$ python -q
>>> import numpy as np
>>> np.set_printoptions(precision=4, suppress=True, linewidth=200, floatmode="fixed")
>>> W0 = np.array([[-2.0, 0.0, 0.0], [0.0, -2.0, 0.0], [0.0, 0.0, -2.0]])
>>> print(W0)
[[-2.0000  0.0000  0.0000]
 [ 0.0000 -2.0000  0.0000]
 [ 0.0000  0.0000 -2.0000]]
>>> # triangular, det is the product of the diagonal
>>> print(np.linalg.eigvals(W0))
[-2.0000 -2.0000 -2.0000]
>>> print(np.einsum("ij,ji->", W0, W0))
12.0
>>> theta = np.radians(90)
>>> r_ = np.eye(3)
>>> r_[0, 0] = r_[2, 2] = np.cos(theta)
>>> r_[0, 2], r_[2, 0] = -np.sin(theta), np.sin(theta)
>>> print(r_.round(4) + 0)
[[ 0.0000  0.0000 -1.0000]
 [ 0.0000  1.0000  0.0000]
 [ 1.0000  0.0000  0.0000]]
>>> M2 = W0 @ r_.T
>>> print(M2.round(4) + 0)
[[ 0.0000  0.0000 -2.0000]
 [ 0.0000 -2.0000  0.0000]
 [ 2.0000  0.0000  0.0000]]
>>> print(np.abs(M2 - W0).max(axis=0))
[2.0000 0.0000 2.0000]
>>> print(np.allclose(W0 @ W0.T, M2 @ M2.T))
True
>>> print(np.linalg.svd(W0, compute_uv=False), np.linalg.svd(M2, compute_uv=False))
[2.0000 2.0000 2.0000] [2.0000 2.0000 2.0000]
>>> print(round(np.linalg.det(r_), 4), np.trace(r_))
1.0 1.0
>>> x0 = np.array([0, 3, 2])
>>> print(np.einsum("ij,j->i", W0, x0))
[ 0.0000 -6.0000 -4.0000]
>>> print(W0 @ x0)
[ 0.0000 -6.0000 -4.0000]
>>> print((W0 * x0).sum(axis=1))
[ 0.0000 -6.0000 -4.0000]
>>> print(np.sign((W0 @ x0).round(6)))
[ 0.0000 -1.0000 -1.0000]
>>> print(W0 @ np.ones(3))
[-2.0000 -2.0000 -2.0000]
>>> print((W0 @ x0).argmax())
0
>>> print(np.linalg.norm(W0 @ x0) <= np.linalg.norm(W0, 2) * np.linalg.norm(x0) + 1e-9)
True
>>> ev, V = np.linalg.eigh(W0)
>>> print(np.unique(ev.round(6) + 0, return_counts=True)[1])
[3]
>>> print(np.linalg.svd(W0, compute_uv=False))
[2.0000 2.0000 2.0000]
>>> print(np.linalg.eigvalsh(W0 + -2 * np.eye(3)))
[-4.0000 -4.0000 -4.0000]
>>> print(V.T @ W0 @ V)
[[-2.0000  0.0000  0.0000]
 [ 0.0000 -2.0000  0.0000]
 [ 0.0000  0.0000 -2.0000]]
